% ipython --no-banner

In [1]: import numpy as np

In [2]: import numpy.linalg as la

In [3]: np.set_printoptions(precision=2, suppress=True, linewidth=140)

In [4]: E = np.loadtxt("layer16.csv", delimiter=",")

In [5]: E
Out[5]: 
array([[-1. ,  0.2,  0.6, -2.2,  0.2,  1.2,  1. , -0.4,  1.2, -1.4, -0.6],
       [ 0.4,  0.4, -1.5, -0.4,  0.1, -0.1, -0.6,  1.6, -0.3,  0.5, -0.6],
       [-0.2,  0.2,  0.6, -2.3,  0.2, -1.7,  1.1, -1.7, -0.3, -0.7,  0.5],
       [ 0.5,  0.5,  0.1,  0.2,  0.3, -0.4,  0.4,  0.8,  0.2,  0.6,  0.5],
       [ 1.9,  1.2, -0.2, -0.7, -0.2, -0.2, -0.6, -0.2,  0.6,  0.1,  0.6],
       [ 1.5, -2. , -0.5,  0.4, -0.3,  0.2,  1.5, -0.4,  1.2,  1.4, -0.8],
       [ 0.4, -0.2,  1.6,  2.1, -0.3, -2.1, -1.3,  0.3, -0.9, -0.5,  0.7],
       [ 0. ,  0.5, -1.9,  0. ,  0.7,  0.8,  1. ,  0. , -0.9,  0.6,  0.2],
       [ 0.2,  0.7,  0. , -0.7, -0.1,  0.6,  1.8,  1.2, -1.1,  0.7, -1.2],
       [-1.2, -1.1, -0.2, -2.3,  0. ,  1.6, -1. , -0.3,  1.4,  1.2,  0.8],
       [ 0.5, -0.8, -0.3, -0.5, -0.3, -0.1, -1.2, -0.1,  0.3,  2.3,  0.4]])

In [6]: left, sigma = la.svd(E)
Traceback (most recent call last):
  Cell In[6], line 1
    left, sigma = la.svd(E)
ValueError: too many values to unpack (expected 2)


In [7]: left, sigma, Vh = la.svd(E, full_matrices=False)

In [8]: np.allclose(left * sigma @ Vh, E)
Out[8]: True

In [9]: np.round(left.T @ left, 2) + 0
Out[9]: 
array([[1., 0., 0., 0., 0., 0., 0., 0., 0., 0., 0.],
       [0., 1., 0., 0., 0., 0., 0., 0., 0., 0., 0.],
       [0., 0., 1., 0., 0., 0., 0., 0., 0., 0., 0.],
       [0., 0., 0., 1., 0., 0., 0., 0., 0., 0., 0.],
       [0., 0., 0., 0., 1., 0., 0., 0., 0., 0., 0.],
       [0., 0., 0., 0., 0., 1., 0., 0., 0., 0., 0.],
       [0., 0., 0., 0., 0., 0., 1., 0., 0., 0., 0.],
       [0., 0., 0., 0., 0., 0., 0., 1., 0., 0., 0.],
       [0., 0., 0., 0., 0., 0., 0., 0., 1., 0., 0.],
       [0., 0., 0., 0., 0., 0., 0., 0., 0., 1., 0.],
       [0., 0., 0., 0., 0., 0., 0., 0., 0., 0., 1.]])

In [10]: print(left.shape, sigma.shape, Vh.shape)
(11, 11) (11,) (11, 11)

In [11]: print(np.cumsum(sigma ** 2) / np.sum(sigma ** 2))
[0.3  0.51 0.67 0.78 0.87 0.93 0.97 0.99 1.   1.   1.  ]

In [12]: (sigma > 1e-8).sum()
Out[12]: np.int64(11)

In [13]: np.round(left.T @ E @ Vh.T, 2) + 0
Out[13]: 
array([[5.75, 0.  , 0.  , 0.  , 0.  , 0.  , 0.  , 0.  , 0.  , 0.  , 0.  ],
       [0.  , 4.76, 0.  , 0.  , 0.  , 0.  , 0.  , 0.  , 0.  , 0.  , 0.  ],
       [0.  , 0.  , 4.3 , 0.  , 0.  , 0.  , 0.  , 0.  , 0.  , 0.  , 0.  ],
       [0.  , 0.  , 0.  , 3.48, 0.  , 0.  , 0.  , 0.  , 0.  , 0.  , 0.  ],
       [0.  , 0.  , 0.  , 0.  , 3.17, 0.  , 0.  , 0.  , 0.  , 0.  , 0.  ],
       [0.  , 0.  , 0.  , 0.  , 0.  , 2.37, 0.  , 0.  , 0.  , 0.  , 0.  ],
       [0.  , 0.  , 0.  , 0.  , 0.  , 0.  , 2.17, 0.  , 0.  , 0.  , 0.  ],
       [0.  , 0.  , 0.  , 0.  , 0.  , 0.  , 0.  , 1.46, 0.  , 0.  , 0.  ],
       [0.  , 0.  , 0.  , 0.  , 0.  , 0.  , 0.  , 0.  , 1.09, 0.  , 0.  ],
       [0.  , 0.  , 0.  , 0.  , 0.  , 0.  , 0.  , 0.  , 0.  , 0.42, 0.  ],
       [0.  , 0.  , 0.  , 0.  , 0.  , 0.  , 0.  , 0.  , 0.  , 0.  , 0.15]])

In [14]: Y = np.array([[2, -2, -1],
    ...:     [-1, -2, 2],
    ...:     [-2, 0, -2],
    ...:     [1, 0, 3],
    ...:     [2, -1, 1],
    ...:     [2, 1, 0],
    ...:     [-3, 3, 0],
    ...:     [-3, -2, 1],
    ...:     [-2, 3, 0],
    ...:     [-2, 2, -3],
    ...:     [2, 0, -2]])

In [15]: np.einsum("ij,ij->i", E, E)
Out[15]: array([12.64,  6.37, 13.59,  2.25,  6.79, 13.24, 15.  ,  7.2 ,  9.21, 15.67,  8.32])

In [16]: np.einsum("ij->j", E)
Out[16]: array([ 3. , -0.4, -1.7, -6.4,  0.3, -0.2,  2.1,  0.8,  1.4,  4.8,  0.5])

In [17]: np.vstack([E, Y.T]).shape
Out[17]: (14, 11)

In [18]: u = np.array([1, 2, 1])

In [19]: np.polyval(u, E[0])
Out[19]: array([0.  , 1.44, 2.56, 1.44, 1.44, 4.84, 4.  , 0.36, 4.84, 0.16, 0.16])

In [20]: C = 20 * np.array([[-0.7, -1.7, 0.9, -1.6, 0.5, -0.1, -0.9, 0.4, 0.3],
    ...:     [1.0, -1.8, 0.3, 0.0, -0.2, -1.8, 0.6, -0.1, 0.3],
    ...:     [-0.6, -0.8, 1.7, -1.3, -0.4, 0.4, 0.1, 0.4, 0.5]])

In [21]: rng = np.random.default_rng(502)

In [22]: lab = rng.integers(0, 3, 23)

In [23]: K = C[lab] + rng.normal(size=(23, 9))

In [24]: K
Out[24]: 
array([[-14.16, -33.79,  19.72, -31.58,  11.29,  -2.21, -18.19,   8.57,   6.9 ],
       [-13.85, -34.15,  18.45, -33.66,   8.55,  -3.28, -17.34,   8.37,   7.04],
       [ 20.15, -34.64,   5.71,  -0.22,  -3.4 , -36.12,  11.98,  -1.07,   5.2 ],
       [ 17.88, -36.95,   6.47,   0.95,  -4.07, -36.68,  11.65,  -2.58,   7.04],
       [-13.04, -13.81,  34.53, -27.15,  -6.3 ,   7.86,   0.62,   8.01,   9.19],
       [-12.51, -14.95,  36.3 , -26.23,  -7.86,   6.87,   0.58,   6.65,   9.56],
       [ 20.7 , -35.37,   6.4 ,  -0.25,  -3.34, -36.58,  11.76,  -3.54,   5.75],
       [ 18.79, -36.61,   6.68,  -0.03,  -4.13, -35.3 ,   9.77,  -1.51,   7.1 ],
       [ 19.96, -34.81,   5.41,   0.79,  -4.49, -35.09,  12.04,  -1.96,   7.69],
       [ 18.69, -37.62,   5.61,   0.94,  -5.73, -36.06,  13.24,  -1.38,   4.28],
       [-16.42, -34.22,  17.32, -33.21,   9.66,  -0.78, -16.85,   8.64,   6.52],
       [-15.08, -35.73,  18.29, -31.  ,   9.09,  -2.6 , -19.26,   8.05,   6.64],
       [ 21.31, -35.5 ,   6.19,  -1.35,  -5.19, -37.36,   9.68,  -1.55,   6.72],
       [-10.9 , -14.57,  32.26, -25.84,  -8.37,   6.64,   3.09,   9.17,   9.28],
       [-14.46, -33.49,  18.42, -32.56,   9.14,  -2.77, -18.29,   7.1 ,   5.52],
       [-13.85, -15.11,  34.51, -25.76,  -8.11,   8.9 ,   1.92,   8.37,   9.43],
       [-12.03, -16.32,  34.78, -26.24,  -7.52,   9.09,   0.7 ,   6.62,   8.61],
       [ 19.01, -36.3 ,   6.1 ,   0.39,  -4.94, -34.64,  11.38,  -1.86,   6.9 ],
       [ 21.21, -35.96,   6.42,   0.39,  -4.21, -35.93,  12.25,  -1.91,   7.27],
       [ 19.81, -37.2 ,   7.27,   0.06,  -5.04, -34.2 ,  11.72,  -1.69,   6.98],
       [-12.65, -16.27,  33.09, -25.78,  -8.13,   8.04,   1.9 ,   7.46,  10.16],
       [-12.91, -31.28,  17.63, -32.03,  10.73,  -2.45, -16.41,   6.96,   6.41],
       [-11.69, -16.06,  34.07, -26.6 ,  -7.46,   8.02,   1.7 ,   7.03,   9.2 ]])

In [25]: dist = la.norm(K[:, None] - K[None], axis=-1)

In [26]: print((dist + 1e9 * np.eye(23)).round(6).argmin(axis=1))
[14 14  6 17 15 22 18 17 18 17 14 14 18 20  1 20 22 19  8 17 22 14 16]

In [27]: dist[17].round(6).argsort(kind="stable")[:4]
Out[27]: array([17, 19,  7,  8])

In [28]: la.matrix_rank(dist ** 2)
Out[28]: np.int64(11)

In [29]: print(dist[:5, :5])
[[ 0.    3.95 68.77 68.62 37.55]
 [ 3.95  0.   67.9  67.76 37.25]
 [68.77 67.9   0.    4.35 72.54]
 [68.62 67.76  4.35  0.   72.77]
 [37.55 37.25 72.54 72.77  0.  ]]

In [30]: np.flatnonzero(dist[17] < dist.mean() / 2)
Out[30]: array([ 2,  3,  6,  7,  8,  9, 12, 17, 18, 19])
